>>> import numpy as np
>>> from numpy import linalg as LA
>>> np.set_printoptions(precision=1, suppress=True, linewidth=160)
>>> K = np.loadtxt("run2.csv", delimiter=",")
>>> K
array([[ 1., -1., -1.,  1.,  1., -1., -1.,  1.],
       [ 1., -1.,  1., -1.,  1., -1.,  1., -1.],
       [ 1.,  1.,  1.,  1.,  1.,  1.,  1.,  1.],
       [ 1., -1.,  1., -1., -1.,  1., -1.,  1.],
       [ 1.,  1., -1., -1.,  1.,  1., -1., -1.],
       [ 1.,  1.,  1.,  1., -1., -1., -1., -1.]])
>>> U, sv, VT = LA.svd(K, full_matrices=False)
>>> np.round(U.T @ K @ VT.T, 1) + 0
array([[2.8, 0. , 0. , 0. , 0. , 0. ],
       [0. , 2.8, 0. , 0. , 0. , 0. ],
       [0. , 0. , 2.8, 0. , 0. , 0. ],
       [0. , 0. , 0. , 2.8, 0. , 0. ],
       [0. , 0. , 0. , 0. , 2.8, 0. ],
       [0. , 0. , 0. , 0. , 0. , 2.8]])
>>> sv
array([2.8, 2.8, 2.8, 2.8, 2.8, 2.8])
>>> T = np.stack([K, -1 * K, K[::-1]])
>>> np.einsum("bij,cij->bc", T, T)
array([[ 48., -48.,   0.],
       [-48.,  48.,   0.],
       [  0.,   0.,  48.]])
>>> LA.matrix_rank(T.reshape(3, -1))
np.int64(2)
>>> E = np.array([[13.5, 2.1, 14.0, 9.0],
...     [16.3, 0.4, 15.2, 10.7],
...     [15.5, 1.3, 15.3, 11.5],
...     [17.1, -2.0, 15.8, 10.8],
...     [13.9, -1.0, 15.4, 10.0],
...     [15.1, -0.5, 14.9, 8.9],
...     [15.6, -0.2, 15.9, 9.6],
...     [15.4, 0.2, 15.8, 9.6],
...     [15.7, -1.4, 15.6, 10.8],
...     [13.9, 0.4, 15.4, 9.7],
...     [13.8, 0.2, 15.3, 9.5],
...     [15.6, -0.3, 12.7, 11.1],
...     [15.4, 0.7, 14.1, 10.6],
...     [15.0, 0.8, 15.7, 9.9],
...     [15.3, -2.3, 15.9, 10.0]])
>>> cen = E - E.mean(axis=0)
>>> U, sv, VT = LA.svd(cen, full_matrices=False)
>>> np.round(cen.mean(axis=0), 1) + 0
array([0., 0., 0., 0.])
>>> VT[0] * np.sign(VT[0, np.abs(VT[0]).argmax()])
array([-0.5,  0.8, -0.3, -0.2])
>>> round((sv ** 2).sum() ** 2 / (sv ** 4).sum(), 1)
np.float64(2.7)
>>> sv ** 2 / (sv ** 2).sum()
array([0.5, 0.3, 0.1, 0.1])
>>> (np.sign(U[:, 0]) == np.sign(U[0, 0])).astype(int)
array([1, 0, 1, 0, 0, 1, 0, 1, 0, 1, 1, 1, 1, 1, 0])
>>> LA.matrix_rank(cen)
np.int64(4)
>>> np.abs(U[:, 0]).argmax()
np.int64(0)
>>> np.searchsorted(np.cumsum(sv ** 2) / (sv ** 2).sum(), 0.9) + 1
np.int64(3)
>>> x0 = np.array([5, 1, 1, 0])
>>> rhs = E @ x0
>>> np.round(LA.solve(E.T @ E, E.T @ rhs), 1) + 0
array([5., 1., 1., 0.])
>>> try:
...     LA.solve(E, rhs)
... except LA.LinAlgError as e:
...     print(repr(e))
... 
LinAlgError('Last 2 dimensions of the array must be square')
>>> np.round(LA.pinv(E) @ E, 1) + 0
array([[1., 0., 0., 0.],
       [0., 1., 0., 0.],
       [0., 0., 1., 0.],
       [0., 0., 0., 1.]])
>>> rng = np.random.default_rng(26598)
>>> rhs = rhs + 0.1 * rng.normal(size=15)
>>> rhs
array([83.7, 97.3, 94.1, 99.5, 83.8, 89.9, 93.8, 92.8, 92.8, 85.2, 84.6, 90.4, 91.8, 91.4, 90.1])
>>> coef, *_ = LA.lstsq(E, rhs)
>>> coef.round(1) + 0
array([5., 1., 1., 0.])
>>> [round(float(LA.norm(LA.solve(E.T @ E + lam * np.eye(4), E.T @ rhs))), 2) for lam in (0, 1, 10, 100)]
[5.24, 4.79, 4.02, 3.79]
>>> coef.round()
array([ 5.,  1.,  1., -0.])
>>> np.round(E.T @ (rhs - E @ coef), 1) + 0
array([0., 0., 0., 0.])
>>> round(float(LA.norm(rhs - E @ coef)), 1)
0.4
>>> G = np.cov(E, rowvar=False)
>>> np.argwhere(np.triu(np.abs(np.corrcoef(E.T)) > 0.8, 1))
array([], shape=(0, 2), dtype=int64)
>>> np.corrcoef(E.T)
array([[ 1. , -0.4,  0.2,  0.6],
       [-0.4,  1. , -0.4, -0.2],
       [ 0.2, -0.4,  1. , -0.2],
       [ 0.6, -0.2, -0.2,  1. ]])
>>> LA.eigvalsh(G)[::-1]
array([2. , 1. , 0.6, 0.2])
>>> np.argsort(-E.std(axis=0).round(6), kind="stable")
array([1, 0, 2, 3])
>>> A2 = E / np.sqrt((E ** 2).mean(axis=1, keepdims=True))
>>> LA.matrix_rank(A2) == LA.matrix_rank(E)
np.True_
>>> M = np.load("mat.npy")
>>> M
array([[0, 0, 0, 0, 0, 1, 0, 0, 0],
       [0, 1, 0, 0, 2, 0, 0, 0, 0],
       [0, 0, 1, 2, 0, 0, 0, 1, 1],
       [0, 0, 0, 0, 0, 0, 0, 0, 2],
       [0, 2, 0, 0, 2, 0, 0, 0, 0],
       [1, 0, 0, 0, 0, 0, 1, 0, 0],
       [2, 0, 0, 0, 0, 1, 2, 0, 0],
       [0, 0, 1, 2, 0, 0, 0, 0, 0],
       [0, 0, 2, 1, 0, 0, 0, 2, 0]])
>>> LA.lstsq(M[:-1].T, M[-1])[2]
np.int32(7)
>>> np.allclose(M[:-1].T @ LA.lstsq(M[:-1].T, M[-1])[0], M[-1])
False
>>> try:
...     LA.inv(M)
... except LA.LinAlgError as e:
...     print(repr(e))
... 
LinAlgError('Singular matrix')
